% python3 -q
>>> import numpy as np
>>> np.set_printoptions(precision=2, suppress=True, linewidth=160, sign=" ")
>>> arr = np.loadtxt("mat.csv", delimiter=",")
>>> print(arr.round(2) + 0)
[[-0.35 -0.33 -0.03  0.06 -0.32 -0.28 -0.45  0.07 -0.01 -0.47  0.38]
 [ 0.07 -0.7   0.08  0.19  0.    0.29  0.05 -0.19  0.55  0.03 -0.2 ]
 [-0.18  0.29 -0.26  0.22 -0.06  0.64  0.26  0.2   0.16 -0.44  0.18]
 [ 0.6   0.04 -0.14 -0.45  0.22  0.15 -0.33 -0.23  0.07 -0.41  0.08]
 [ 0.11  0.21 -0.34 -0.19 -0.62  0.02 -0.11 -0.1   0.39  0.44  0.22]
 [-0.39 -0.12 -0.34 -0.59 -0.08 -0.04  0.13  0.14  0.01 -0.15 -0.56]
 [-0.35  0.16 -0.27  0.16  0.47  0.16 -0.63 -0.06  0.13  0.28 -0.1 ]
 [ 0.21 -0.33 -0.46  0.24 -0.22  0.25 -0.1  -0.05 -0.65  0.13 -0.12]
 [-0.18 -0.33 -0.16 -0.38  0.36  0.11  0.27  0.04 -0.1   0.27  0.63]
 [ 0.25 -0.04 -0.57  0.3   0.25 -0.53  0.22  0.24  0.26 -0.1   0.01]
 [-0.25  0.12 -0.18  0.1   0.02 -0.15  0.25 -0.88 -0.05 -0.15  0.03]]
>>> # orthonormal columns
>>> x0 = np.array([4, 4, 1, 8, 2, 8, 6, 2, 0, 2, 7])
>>> target = arr @ x0
>>> b, lr = np.zeros(11), 1 / np.linalg.norm(arr, 2) ** 2
>>> for i in range(8):
...     b -= lr * arr.T @ (arr @ b - target)
...     if i % 2 == 0: print(i, round(np.linalg.norm(arr @ b - target), 2))
... 
0 0.0
2 0.0
4 0.0
6 0.0
>>> b.round(2) + 0
array([ 4.,  4.,  1.,  8.,  2.,  8.,  6.,  2.,  0.,  2.,  7.])
>>> x0 = np.array([2, 3, 3, 1, 1, 1, 1, 0, 3, 3, 3])
>>> np.sort(np.abs(np.degrees(np.angle(np.linalg.eigvals(arr)))))
array([   0.  ,   48.9 ,   48.9 ,  110.09,  110.09,  122.67,  122.67,  156.44,  156.44,  174.53,  174.53])
>>> print(11 - np.linalg.matrix_rank(arr - np.eye(11), tol=1e-8))
1
>>> round(float(np.linalg.det(arr)), 2)
1.0
>>> np.abs(np.linalg.eigvals(arr))
array([ 1.,  1.,  1.,  1.,  1.,  1.,  1.,  1.,  1.,  1.,  1.])
>>> round(np.linalg.norm(x0), 2), np.round(np.linalg.norm(arr @ x0), 2)
(np.float64(7.28), np.float64(7.28))
>>> np.round(np.linalg.inv(arr), 2) + 0
array([[-0.35,  0.07, -0.18,  0.6 ,  0.11, -0.39, -0.35,  0.21, -0.18,  0.25, -0.25],
       [-0.33, -0.7 ,  0.29,  0.04,  0.21, -0.12,  0.16, -0.33, -0.33, -0.04,  0.12],
       [-0.03,  0.08, -0.26, -0.14, -0.34, -0.34, -0.27, -0.46, -0.16, -0.57, -0.18],
       [ 0.06,  0.19,  0.22, -0.45, -0.19, -0.59,  0.16,  0.24, -0.38,  0.3 ,  0.1 ],
       [-0.32,  0.  , -0.06,  0.22, -0.62, -0.08,  0.47, -0.22,  0.36,  0.25,  0.02],
       [-0.28,  0.29,  0.64,  0.15,  0.02, -0.04,  0.16,  0.25,  0.11, -0.53, -0.15],
       [-0.45,  0.05,  0.26, -0.33, -0.11,  0.13, -0.63, -0.1 ,  0.27,  0.22,  0.25],
       [ 0.07, -0.19,  0.2 , -0.23, -0.1 ,  0.14, -0.06, -0.05,  0.04,  0.24, -0.88],
       [-0.01,  0.55,  0.16,  0.07,  0.39,  0.01,  0.13, -0.65, -0.1 ,  0.26, -0.05],
       [-0.47,  0.03, -0.44, -0.41,  0.44, -0.15,  0.28,  0.13,  0.27, -0.1 , -0.15],
       [ 0.38, -0.2 ,  0.18,  0.08,  0.22, -0.56, -0.1 , -0.12,  0.63,  0.01,  0.03]])
>>> round(np.linalg.norm(arr, 1), 2), round(float(np.linalg.norm(arr, np.inf)), 2)
(np.float64(2.92), 2.88)
>>> round(float(arr[2] @ arr[7]), 2)
-0.0
>>> A2 = np.array([[1, 1, 1],
...     [0, 2, 2],
...     [0, 2, 0],
...     [1, 1, 0],
...     [1, 0, 2],
...     [1, 0, 2],
...     [1, 1, 2],
...     [2, 1, 1],
...     [2, 0, 1],
...     [1, 0, 0],
...     [0, 2, 2]])
>>> np.einsum("ij,ij->i", arr, arr)
array([ 1.,  1.,  1.,  1.,  1.,  1.,  1.,  1.,  1.,  1.,  1.])
>>> np.vstack([arr, A2.T]).shape
(14, 11)
>>> np.einsum("ij->j", arr)
array([-0.46, -1.03, -2.68, -0.35,  0.03,  0.62, -0.45, -0.81,  0.75, -0.58,  0.55])
>>> np.linalg.matrix_rank(arr @ A2)
np.int64(3)
>>> F = np.load("w.npy")
>>> F
array([[ -3.22,   0.26,  -1.52, -12.78,   0.  ,  -6.52],
       [ -2.62,   0.46,  -1.92, -13.38,   0.  ,  -6.92],
       [ -3.14,   0.29,  -1.57, -12.86,   0.  ,  -6.57],
       [ -7.13,  -1.04,   1.08,  -8.87,   0.  ,  -3.92],
       [ -2.28,   0.57,  -2.15, -13.72,   0.  ,  -7.15],
       [ -8.32,  -1.44,   1.88,  -7.68,   0.  ,  -3.12],
       [ -8.28,  -1.43,   1.86,  -7.72,   0.  ,  -3.14],
       [ -4.99,  -0.33,  -0.34, -11.01,   0.  ,  -5.34],
       [-11.31,  -2.44,   3.87,  -4.69,   0.  ,  -1.13],
       [ -5.49,  -0.5 ,  -0.01, -10.51,   0.  ,  -5.01],
       [ -6.48,  -0.83,   0.65,  -9.52,   0.  ,  -4.35],
       [ -2.5 ,   0.5 ,  -2.  , -13.5 ,   0.  ,  -7.  ],
       [ -1.33,   0.89,  -2.78, -14.67,   0.  ,  -7.78],
       [ -3.58,   0.14,  -1.28, -12.42,   0.  ,  -6.28],
       [ -7.39,  -1.13,   1.26,  -8.61,   0.  ,  -3.74],
       [ -5.71,  -0.57,   0.14, -10.29,   0.  ,  -4.86],
       [ -9.88,  -1.96,   2.92,  -6.12,   0.  ,  -2.08],
       [ -3.92,   0.03,  -1.06, -12.08,   0.  ,  -6.06],
       [ -9.1 ,  -1.7 ,   2.4 ,  -6.9 ,   0.  ,  -2.6 ],
       [ -6.84,  -0.95,   0.89,  -9.16,   0.  ,  -4.11],
       [ -5.77,  -0.59,   0.18, -10.23,   0.  ,  -4.82],
       [ -5.26,  -0.42,  -0.16, -10.74,   0.  ,  -5.16],
       [ -9.21,  -1.74,   2.48,  -6.79,   0.  ,  -2.52],
       [ -3.44,   0.19,  -1.37, -12.56,   0.  ,  -6.37],
       [ -5.19,  -0.4 ,  -0.2 , -10.81,   0.  ,  -5.2 ],
       [-10.74,  -2.25,   3.5 ,  -5.26,   0.  ,  -1.5 ],
       [ -5.26,  -0.42,  -0.16, -10.74,   0.  ,  -5.16],
       [ -8.17,  -1.39,   1.78,  -7.83,   0.  ,  -3.22],
       [ -3.64,   0.12,  -1.24, -12.36,   0.  ,  -6.24],
       [ -9.86,  -1.95,   2.91,  -6.14,   0.  ,  -2.09],
       [ -8.8 ,  -1.6 ,   2.2 ,  -7.2 ,   0.  ,  -2.8 ],
       [ -5.94,  -0.65,   0.29, -10.06,   0.  ,  -4.71],
       [-11.23,  -2.41,   3.82,  -4.77,   0.  ,  -1.18],
       [ -5.5 ,  -0.5 ,   0.  , -10.5 ,   0.  ,  -5.  ],
       [ -0.04,   1.32,  -3.64, -15.96,   0.  ,  -8.64],
       [-16.07,  -4.02,   7.05,   0.07,   0.  ,   2.05],
       [ -7.3 ,  -1.1 ,   1.2 ,  -8.7 ,   0.  ,  -3.8 ],
       [ -8.82,  -1.61,   2.21,  -7.18,   0.  ,  -2.79],
       [ -5.11,  -0.37,  -0.26, -10.89,   0.  ,  -5.26],
       [ -6.59,  -0.86,   0.73,  -9.41,   0.  ,  -4.27],
       [ -3.46,   0.18,  -1.36, -12.54,   0.  ,  -6.36],
       [ -8.76,  -1.59,   2.17,  -7.24,   0.  ,  -2.83]])
>>> x0 = np.array([-1, 1, 2, -1, -2, 0])
>>> np.linalg.norm(F @ x0) <= np.linalg.norm(F, 2) * np.linalg.norm(x0) + 1e-9
np.True_
>>> (F @ x0).argmax()
np.int64(35)
>>> np.sign((F @ x0).round(6))
array([ 1.,  1.,  1.,  1.,  1.,  1.,  1.,  1.,  1.,  1.,  1.,  1.,  1.,  1.,  1.,  1.,  1.,  1.,  1.,  1.,  1.,  1.,  1.,  1.,  1.,  1.,  1.,  1.,  1.,  1.,
        1.,  1.,  1.,  1.,  1.,  1.,  1.,  1.,  1.,  1.,  1.,  1.])
>>> np.abs(np.diag(np.linalg.qr(F)[1])) > 1e-9
array([ True,  True,  True,  True, False, False])
>>> A2 = F / np.sqrt((F ** 2).mean(axis=1, keepdims=True))
>>> np.linalg.norm(A2, axis=1)
array([ 2.45,  2.45,  2.45,  2.45,  2.45,  2.45,  2.45,  2.45,  2.45,  2.45,  2.45,  2.45,  2.45,  2.45,  2.45,  2.45,  2.45,  2.45,  2.45,  2.45,  2.45,
        2.45,  2.45,  2.45,  2.45,  2.45,  2.45,  2.45,  2.45,  2.45,  2.45,  2.45,  2.45,  2.45,  2.45,  2.45,  2.45,  2.45,  2.45,  2.45,  2.45,  2.45])
>>> Uu, sig, Vh = np.linalg.svd(F)
>>> vecs = Vh[:(sig > 1e-8).sum()]
>>> rng = np.random.default_rng(85269)
>>> x0 = F[0] + 5 * F[25] + rng.integers(2) * np.eye(6)[4]
>>> x0
array([-56.92, -10.99,  15.98, -39.08,   1.  , -14.02])
>>> np.round(vecs.T @ vecs, 2) + 0
array([[ 0.96,  0.  , -0.14, -0.04,  0.  ,  0.14],
       [ 0.  ,  1.  ,  0.  ,  0.  ,  0.  ,  0.  ],
       [-0.14,  0.  ,  0.54, -0.14,  0.  ,  0.46],
       [-0.04,  0.  , -0.14,  0.96,  0.  ,  0.14],
       [ 0.  ,  0.  ,  0.  ,  0.  ,  0.  ,  0.  ],
       [ 0.14,  0.  ,  0.46,  0.14,  0.  ,  0.54]])
>>> np.diag(vecs.T @ vecs)
array([ 0.96,  1.  ,  0.54,  0.96,  0.  ,  0.54])
>>> E = np.loadtxt("case1.csv", delimiter=",")
>>> E
array([[ 3., -1.,  0.,  0., -2.,  1.,  2.],
       [ 0.,  2.,  2.,  3., -2.,  0.,  1.],
       [ 0.,  0.,  2., -1.,  1., -3.,  1.],
       [ 0.,  0.,  0.,  2., -2.,  0.,  2.],
       [ 0.,  0.,  0.,  0., -2., -2.,  3.],
       [ 0.,  0.,  0.,  0.,  0., -1.,  0.],
       [ 0.,  0.,  0.,  0.,  0.,  0., -3.]])
>>> x0 = np.array([2, 2, -1, 1, 0, -1, -1])
>>> target = E @ x0
>>> print(target)
[ 1.  4. -1.  0. -1.  1.  3.]
>>> np.linalg.solve(E, E[:, 0])
array([ 1.,  0.,  0.,  0., -0., -0., -0.])
>>> np.linalg.solve(E, target)
array([ 2.,  2., -1.,  1., -0., -1., -1.])
